% ipython --no-banner

In [1]: import numpy as np

In [2]: np.set_printoptions(precision=2, suppress=True, linewidth=160)

In [3]: feats = np.load("layer2.npy")

In [4]: feats
Out[4]: 
array([[ 0,  0],
       [-2, -2]])

In [5]: np.round(np.linalg.norm(feats, 2) / np.linalg.norm(feats), 2)
Out[5]: np.float64(1.0)

In [6]: other = np.array([[-1, 1], [-2, 1]])

In [7]: mat = np.kron(np.eye(2, dtype=int), other)

In [8]: mat
Out[8]: 
array([[-1,  1,  0,  0],
       [-2,  1,  0,  0],
       [ 0,  0, -1,  1],
       [ 0,  0, -2,  1]])

In [9]: x0 = np.array([2, -2, 0, 0])

In [10]: rhs = mat @ x0

In [11]: rhs
Out[11]: array([-4, -6,  0,  0])

In [12]: np.linalg.solve(mat, rhs)
Out[12]: array([ 2., -2., -0.,  0.])

In [13]: round(float(np.linalg.det(mat)), 2)
Out[13]: 1.0

In [14]: np.flatnonzero(np.linalg.matrix_power((mat != 0) + (mat.T != 0) + np.eye(4), 4)[0])
Out[14]: array([0, 1])

In [15]: A = np.array([[1.0, 0.89, -0.79],
    ...:     [0.0, 0.0, 0.0],
    ...:     [0.0, 0.0, 0.0],
    ...:     [0.96, 0.66, -0.54],
    ...:     [0.99, 0.81, -0.69],
    ...:     [0.83, 0.45, -0.35],
    ...:     [0.98, 0.74, -0.62],
    ...:     [0.2, 0.08, -0.06],
    ...:     [-0.38, -0.16, 0.12],
    ...:     [0.83, 0.45, -0.35],
    ...:     [0.99, 0.78, -0.65],
    ...:     [0.83, 0.45, -0.35],
    ...:     [-0.38, -0.16, 0.12],
    ...:     [0.54, 0.24, -0.18],
    ...:     [-0.89, -0.51, 0.4],
    ...:     [0.66, 0.31, -0.24],
    ...:     [-0.99, -0.78, 0.65],
    ...:     [-0.99, -0.78, 0.65]])

In [16]: dist = np.linalg.norm(A[:, None] - A[None], axis=-1)

In [17]: dist[:5, :5]
Out[17]: 
array([[0.  , 1.55, 1.55, 0.34, 0.13],
       [1.55, 0.  , 0.  , 1.28, 1.45],
       [1.55, 0.  , 0.  , 1.28, 1.45],
       [0.34, 1.28, 1.28, 0.  , 0.21],
       [0.13, 1.45, 1.45, 0.21, 0.  ]])

In [18]: np.sort(np.abs(np.linalg.eigvals(mat)))
Out[18]: array([1., 1., 1., 1.])

In [19]: np.allclose(mat @ mat.T, mat.T @ mat)
Out[19]: False

In [20]: mat @ mat
Out[20]: 
array([[-1,  0,  0,  0],
       [ 0, -1,  0,  0],
       [ 0,  0, -1,  0],
       [ 0,  0,  0, -1]])

In [21]: np.trace(mat)
Out[21]: np.int64(0)

In [22]: np.allclose(mat, mat.T)
Out[22]: False

In [23]: np.round(np.linalg.det(mat), 2)
Out[23]: np.float64(1.0)

In [24]: other = np.c_[A[:, :2] @ np.array([[-6, 4], [-3, 1]]), np.array([-4, -2, 5, 4, 0, 5, 3, -5, 3, 0, -4, 0, -4, 0, 0, 1, 4, -1])]

In [25]: other
Out[25]: 
array([[-8.67,  4.89, -4.  ],
       [ 0.  ,  0.  , -2.  ],
       [ 0.  ,  0.  ,  5.  ],
       [-7.74,  4.5 ,  4.  ],
       [-8.37,  4.77,  0.  ],
       [-6.33,  3.77,  5.  ],
       [-8.1 ,  4.66,  3.  ],
       [-1.44,  0.88, -5.  ],
       [ 2.76, -1.68,  3.  ],
       [-6.33,  3.77,  0.  ],
       [-8.28,  4.74, -4.  ],
       [-6.33,  3.77,  0.  ],
       [ 2.76, -1.68, -4.  ],
       [-3.96,  2.4 ,  0.  ],
       [ 6.87, -4.07,  0.  ],
       [-4.89,  2.95,  1.  ],
       [ 8.28, -4.74,  4.  ],
       [ 8.28, -4.74, -1.  ]])

In [26]: np.round(np.linalg.norm(other - A @ np.linalg.lstsq(A, other)[0], axis=0), 2) + 0
Out[26]: array([ 0. ,  0. , 12.6])
